$ python -q
>>> import numpy as np
>>> np.set_printoptions(precision=2, suppress=True, linewidth=160, floatmode="fixed")
>>> other = np.array([[-2, -2, 2, 0], [2, -2, -3, 2], [0, 0, -1, -3], [0, 0, -1, -1]])
>>> other[-1] = other[0]
>>> M = other + 0.3 * np.eye(4)
>>> M
array([[-1.70, -2.00,  2.00,  0.00],
       [ 2.00, -1.70, -3.00,  2.00],
       [ 0.00,  0.00, -0.70, -3.00],
       [-2.00, -2.00,  2.00,  0.30]])
>>> rng = np.random.default_rng(290366)
>>> idx = rng.permutation(4)
>>> idx
array([1, 0, 3, 2])
>>> other = M[idx][:, idx]
>>> print(round(float(np.linalg.det(other)), 2), round(np.linalg.det(M[idx]), 2))
-10.75 -10.75
>>> np.sort(np.abs(np.linalg.eigvals(other)))
array([0.30, 2.36, 3.89, 3.89])
>>> np.trace(other)
np.float64(-3.8)
>>> other
array([[-1.70,  2.00,  2.00, -3.00],
       [-2.00, -1.70,  0.00,  2.00],
       [-2.00, -2.00,  0.30,  2.00],
       [ 0.00,  0.00, -3.00, -0.70]])
>>> J = np.loadtxt("mat.csv", delimiter=",")
>>> J
array([[ -1.15,   5.70,  -8.81],
       [ -1.70,  -3.80,   7.59],
       [ -3.54,   0.73,  -0.64],
       [ -3.20,   2.97,  -1.43],
       [-11.95,  -5.22,  -5.34],
       [  8.94,  10.19, -17.28],
       [  3.29,  10.10, -26.33],
       [  4.48,   8.15,  -8.66],
       [ -3.19,  -6.45,  16.30],
       [-10.89,  -6.08,   2.99],
       [  4.60,   1.06,  -5.96],
       [-12.55,  -7.72,   4.48],
       [  7.53,   8.26, -13.03]])
>>> W2 = J[[9, 11]].astype(float)
>>> for _ in range(5):
...     idx = np.linalg.norm(J[:, None] - W2, axis=-1).argmin(axis=1)
...     W2 = np.array([J[idx == j].mean(axis=0) for j in range(2)])
... 
>>> print(idx)
[0 1 1 1 1 0 0 0 1 1 0 1 0]
>>> np.bincount(idx)
array([6, 7])
>>> Xs = (J - J.mean(axis=0)) / J.std(axis=0)
>>> Xs.std(axis=0)
array([1.00, 1.00, 1.00])
>>> np.argwhere(np.abs(Xs) > 2)
array([[6, 2]])
>>> c = np.linalg.lstsq(np.delete(Xs, 2, axis=1), Xs[:, 2])[0]
>>> np.round(1 - np.var(Xs[:, 2] - np.delete(Xs, 2, axis=1) @ c), 2)
np.float64(0.79)
>>> c
array([ 0.48, -1.26])
>>> np.abs(c).argmax()
np.int64(1)
>>> gram = np.cov(J, rowvar=False)
>>> print(gram)
[[ 51.33  40.70 -46.82]
 [ 40.70  44.89 -63.59]
 [-46.82 -63.59 124.23]]
>>> round(np.corrcoef(J[:, 2], J[:, 0])[0, 1], 2)
np.float64(-0.59)
>>> Q, evecs = np.linalg.qr(gram[:, :2])[0], np.linalg.qr(gram[:, 2:])[0]
>>> sv = np.linalg.svd(Q.T @ evecs, compute_uv=False)
>>> np.degrees(np.arccos(sv.clip(0, 1)))
array([4.15])
>>> sv
array([1.00])
>>> x = np.array([-2, 3, 3])
>>> rhs = J @ x
>>> np.round(np.linalg.pinv(J) @ J, 2) + 0
array([[1.00, 0.00, 0.00],
       [0.00, 1.00, 0.00],
       [0.00, 0.00, 1.00]])
>>> rhs = rhs + 0.02 * rng.normal(size=13)
>>> rhs
array([ -7.05,  14.79,   7.31,  11.04,  -7.79, -39.17, -55.24, -10.51,  35.91,  12.51, -23.91,  15.38, -29.39])
>>> c, *_ = np.linalg.lstsq(J, rhs)
>>> c.round()
array([-2.00,  3.00,  3.00])
>>> [round(float(np.linalg.norm(np.linalg.solve(J.T @ J + lam * np.eye(3), J.T @ rhs))), 2) for lam in (0, 1, 10, 100)]
[4.69, 4.59, 3.89, 2.12]
>>> other = np.array([[0, -1, -2]])
>>> m1 = other.T @ other
>>> m1
array([[0, 0, 0],
       [0, 1, 2],
       [0, 2, 4]])
>>> np.abs(np.diag(np.linalg.qr(m1)[1])) > 1e-9
array([False,  True, False])
>>> np.unique(m1.round(6), axis=0).shape
(3, 3)
>>> print(np.linalg.lstsq(m1[:-1].T, m1[-1])[2])
1
>>> np.round(np.trace(np.linalg.pinv(m1) @ m1), 2)
np.float64(1.0)
>>> m1 @ np.linalg.pinv(m1) @ m1
array([[0.00, 0.00, 0.00],
       [0.00, 1.00, 2.00],
       [0.00, 2.00, 4.00]])
>>> r = np.linalg.matrix_rank(m1)
>>> r
np.int64(1)
>>> N = np.linalg.svd(m1)[2][r:].T
>>> N.shape
(3, 2)
>>> [int(np.linalg.matrix_rank(m1[:i])) for i in range(1, len(m1) + 1)]
[0, 1, 1]
>>> np.linalg.matrix_rank(m1.T @ m1), np.linalg.matrix_rank(m1 @ m1.T)
(np.int64(1), np.int64(1))
>>> np.flatnonzero(np.linalg.matrix_power((m1 != 0) + (m1.T != 0) + np.eye(3), 3)[2])
array([1, 2])
>>> round(np.linalg.det(m1), 2)
np.float64(0.0)
>>> round(float(np.linalg.norm(m1, 2) / np.linalg.norm(m1)), 2)
1.0
>>> [round(float(x), 2) for x in np.linalg.svd(m1, compute_uv=False)[:3]]
[5.0, 0.0, 0.0]
>>> np.argsort(-np.linalg.norm(m1, axis=0).round(6), kind="stable")[:3]
array([2, 1, 0])
>>> Q, _ = np.linalg.qr(np.array([[1.5, -1.6], [-0.9, -1.7], [1.2, 1.0]]))
>>> E = Q @ Q.T
>>> E
array([[ 0.96,  0.13,  0.16],
       [ 0.13,  0.60, -0.47],
       [ 0.16, -0.47,  0.45]])
>>> # looks like rank 2
>>> left, sv, VT = np.linalg.svd(E)
>>> evecs = VT[:(sv > 1e-8).sum()]
>>> x = E[2] + -2 * E[1] + rng.integers(2) * np.eye(3)[0]
>>> print(x)
[ 0.89 -1.66  1.39]
>>> np.round(np.linalg.norm(x - evecs.T @ evecs @ x), 2)
np.float64(0.21)
>>> evecs.T @ evecs
array([[ 0.96,  0.13,  0.16],
       [ 0.13,  0.60, -0.47],
       [ 0.16, -0.47,  0.45]])
>>> np.argsort(-np.linalg.norm(E, axis=0).round(6), kind="stable")[:3]
array([0, 1, 2])
>>> F = np.load("case15.npy")
>>> F
array([[0, 0, 0, 0],
       [0, 0, 1, 0],
       [0, 1, 0, 0],
       [0, 0, 0, 0]])
>>> # column 3 repeats column 0
>>> theta = np.radians(30)
>>> Rm = np.eye(3)
>>> Rm[1, 1] = Rm[0, 0] = np.cos(theta)
>>> Rm[1, 0], Rm[0, 1] = -np.sin(theta), np.sin(theta)
>>> Rm
array([[ 0.87,  0.50,  0.00],
       [-0.50,  0.87,  0.00],
       [ 0.00,  0.00,  1.00]])
>>> other = J @ Rm.T
>>> print(np.linalg.svd(J, compute_uv=False), np.linalg.svd(other, compute_uv=False))
[49.04 22.29  6.27] [49.04 22.29  6.27]
>>> np.abs(other - J).max(axis=0)
array([4.61, 7.31, 0.00])
>>> print(np.allclose(np.linalg.norm(J, axis=1), np.linalg.norm(other, axis=1)))
True
>>> np.linalg.norm(Rm, axis=1)
array([1.00, 1.00, 1.00])
>>> np.round(np.linalg.norm(Rm, "nuc"), 2)
np.float64(3.0)
>>> np.linalg.norm(Rm, axis=0)
array([1.00, 1.00, 1.00])
>>> left, sv, VT = np.linalg.svd(F)
>>> sv
array([1.00, 1.00, 0.00, 0.00])
>>> other = left[:, :2] @ np.diag(sv[:2]) @ VT[:2]
>>> np.abs(F - other).max()
np.float64(0.0)
>>> np.linalg.matrix_rank(F, rtol=0.05)
np.int64(2)
>>> other
array([[0.00, 0.00, 0.00, 0.00],
       [0.00, 0.00, 1.00, 0.00],
       [0.00, 1.00, 0.00, 0.00],
       [0.00, 0.00, 0.00, 0.00]])
>>> np.linalg.matrix_rank(other)
np.int64(2)
>>> round(float(np.linalg.eigvals(F).sum().real), 2)
0.0
>>> np.einsum("ii->", F)
np.int64(0)
>>> np.poly(F)
array([ 1.00,  0.00, -1.00,  0.00,  0.00])
>>> K = np.loadtxt("block6.csv", delimiter=",")
>>> K
array([[ 6.00,  3.00,  3.00],
       [ 3.00, 14.00,  9.00],
       [ 3.00,  9.00, 14.00]])
>>> # equal to its transpose
>>> other = K[0, 0] * K[1:] - np.outer(K[1:, 0], K[0])
>>> other
array([[ 0.00, 75.00, 45.00],
       [ 0.00, 45.00, 75.00]])
>>> np.linalg.matrix_rank(other), np.linalg.matrix_rank(K)
(np.int64(2), np.int64(3))
>>> x = np.array([0, 3, 2])
>>> other @ (2 * x)
array([630.00, 570.00])
>>> (other @ x).argmax()
np.int64(0)
>>> other = K / np.sqrt((K ** 2).mean(axis=1, keepdims=True))
>>> np.linalg.norm(other, axis=1)
array([1.73, 1.73, 1.73])
>>> data = np.load("w.npy")
>>> data
array([[ 0, -2,  3],
       [ 0, -2,  3],
       [-3,  2,  3]])
>>> other = data / np.linalg.norm(data, axis=1, keepdims=True)
>>> gram = other @ other.T
>>> print(gram[0])
[1.00 1.00 0.30]
>>> (gram - 2 * np.eye(3)).round(6).argmax(axis=1)
array([1, 0, 0])
>>> np.argwhere(np.triu(np.abs(gram) > 0.95, 1))
array([[0, 1]])
>>> mat = np.load("layer6.npy")
>>> print(mat)
[[-0.30  0.10 -2.20]
 [ 0.40  0.20  1.50]
 [ 0.00 -0.20  1.20]
 [ 0.70  0.20  0.00]]
>>> blk = np.stack([mat, 2 * mat, mat[::-1]])
>>> blk.sum(axis=0)
array([[-0.20,  0.50, -6.60],
       [ 1.20,  0.40,  5.70],
       [ 0.40, -0.40,  5.10],
       [ 1.80,  0.70, -2.20]])
>>> np.linalg.matrix_rank(blk.reshape(3, -1))
np.int64(2)
>>> np.linalg.matrix_rank(blk)
array([3, 3, 3])
>>> np.einsum("bij,cij->bc", blk, blk)
array([[ 9.40, 18.80,  3.14],
       [18.80, 37.60,  6.28],
       [ 3.14,  6.28,  9.40]])
>>> np.linalg.norm(blk, axis=(1, 2))
array([3.07, 6.13, 3.07])
